$ python3 -q
>>> import numpy as np
>>> np.set_printoptions(precision=2, suppress=True, linewidth=120)
>>> def rd(a):
...     return np.round(a, 2) + 0
... 
>>> F = np.loadtxt("w.csv", delimiter=",")
>>> F
array([[2., 0., 0., 0.],
       [0., 2., 0., 0.],
       [0., 0., 1., 0.],
       [0., 0., 0., 2.]])
>>> other = np.array([[7, 2, 7], [7, 6, 1], [7, 0, 9], [3, 3, 6]])
>>> np.einsum("ij,ij->i", F, F)
array([4., 4., 1., 4.])
>>> print(np.linalg.matrix_rank(F @ other))
3
>>> np.einsum("ik,kj->ij", F, other)
array([[14.,  4., 14.],
       [14., 12.,  2.],
       [ 7.,  0.,  9.],
       [ 6.,  6., 12.]])
>>> other.T @ F.T
array([[14., 14.,  7.,  6.],
       [ 4., 12.,  0.,  6.],
       [14.,  2.,  9., 12.]])
>>> np.linalg.matrix_rank(np.vstack([F, other.T]))
np.int64(4)
>>> J = np.load("case2.npy")
>>> J
array([[ 5,  6,  7,  8,  9],
       [10, 11, 12, 13, 14],
       [15, 16, 17, 18, 19],
       [20, 21, 22, 23, 24],
       [25, 26, 27, 28, 29],
       [30, 31, 32, 33, 34],
       [35, 36, 37, 38, 39],
       [40, 41, 42, 43, 44]])
>>> rng = np.random.default_rng(5495)
>>> other = J + rng.integers(-2, 3, (8, 2)) @ rng.integers(-2, 3, (2, 5))
>>> print(other)
[[ 3 12  9  6  7]
 [11  6 10 16 14]
 [16 19 19 13 23]
 [20 21 22 23 24]
 [23 28 27 30 25]
 [32 29 32 31 38]
 [33 40 38 38 36]
 [40 45 44 39 46]]
>>> print(np.abs(other - J).sum(axis=1))
[14 11 15  0 10 10 10 12]
>>> print(other - J)
[[-2  6  2 -2 -2]
 [ 1 -5 -2  3  0]
 [ 1  3  2 -5  4]
 [ 0  0  0  0  0]
 [-2  2  0  2 -4]
 [ 2 -2  0 -2  4]
 [-2  4  1  0 -3]
 [ 0  4  2 -4  2]]
>>> print(np.linalg.matrix_rank(other - J, tol=1e-8))
2
>>> rank = np.linalg.matrix_rank(other)
>>> rank
np.int64(4)
>>> N = np.linalg.svd(other)[2][rank:].T
>>> [int(np.linalg.matrix_rank(other[:i])) for i in range(1, len(other) + 1)]
[1, 2, 3, 4, 4, 4, 4, 4]
>>> print(rd(N[:, 0] / N[np.abs(N[:, 0]).round(6).argmax(), 0]))
[-0.09 -0.5   1.   -0.14 -0.27]
>>> left, sig, vt = np.linalg.svd(J)
>>> np.argmax(sig[:-1] / (sig[1:] + 1e-6)) + 1
np.int64(2)
>>> other = left[:, :2] @ np.diag(sig[:2]) @ vt[:2]
>>> print(np.linalg.matrix_rank(other))
2
>>> rd(np.linalg.norm(J - other, 2)), rd(sig[2])
(np.float64(0.0), np.float64(0.0))
>>> np.linalg.matrix_rank(J, rtol=0.05)
np.int64(1)
>>> u, v = J[6], J[5]
>>> print(u @ v)
5930
>>> pr = (u @ v) / (u @ u) * u
>>> rd(pr)
array([30.28, 31.14, 32.01, 32.87, 33.74])
>>> np.outer(u, v)
array([[1050, 1085, 1120, 1155, 1190],
       [1080, 1116, 1152, 1188, 1224],
       [1110, 1147, 1184, 1221, 1258],
       [1140, 1178, 1216, 1254, 1292],
       [1170, 1209, 1248, 1287, 1326]])
>>> np.linalg.matrix_rank(np.outer(u, v))
np.int64(1)
>>> left, sig, vt = np.linalg.svd(J)
>>> vecs = vt[:(sig > 1e-8).sum()]
>>> x0 = J[6] + 5 * J[3] + rng.integers(2) * np.eye(5)[2]
>>> print(x0)
[135. 141. 148. 153. 159.]
>>> rd(np.linalg.norm(x0 - vecs.T @ vecs @ x0))
np.float64(0.89)
>>> print(np.allclose(vecs.T @ vecs @ x0, x0))
False
>>> mat = np.loadtxt("data.csv", delimiter=",")
>>> mat
array([[ 6., -8.,  4.,  0.,  4.,  4., -6., -4., -2.],
       [-8., 18., -8.,  0., -8., -8., 12.,  8.,  4.],
       [ 4., -8.,  6.,  0.,  4.,  4., -6., -4., -2.],
       [ 0.,  0.,  0.,  2.,  0.,  0.,  0.,  0.,  0.],
       [ 4., -8.,  4.,  0.,  6.,  4., -6., -4., -2.],
       [ 4., -8.,  4.,  0.,  4.,  6., -6., -4., -2.],
       [-6., 12., -6.,  0., -6., -6., 11.,  6.,  3.],
       [-4.,  8., -4.,  0., -4., -4.,  6.,  6.,  2.],
       [-2.,  4., -2.,  0., -2., -2.,  3.,  2.,  3.]])
>>> other = np.linalg.inv(mat)
>>> rd(np.linalg.slogdet(mat)[0])
np.float64(1.0)
>>> print(rd(np.linalg.det(mat) * other))
[[ 5632.  1024.  -512.     0.  -512.  -512.   768.   512.   256.]
 [ 1024.  4096.  1024.     0.  1024.  1024. -1536. -1024.  -512.]
 [ -512.  1024.  5632.     0.  -512.  -512.   768.   512.   256.]
 [    0.     0.     0.  6144.     0.     0.     0.     0.     0.]
 [ -512.  1024.  -512.     0.  5632.  -512.   768.   512.   256.]
 [ -512.  1024.  -512.     0.  -512.  5632.   768.   512.   256.]
 [  768. -1536.   768.     0.   768.   768.  4992.  -768.  -384.]
 [  512. -1024.   512.     0.   512.   512.  -768.  5632.  -256.]
 [  256.  -512.   256.     0.   256.   256.  -384.  -256.  6016.]]
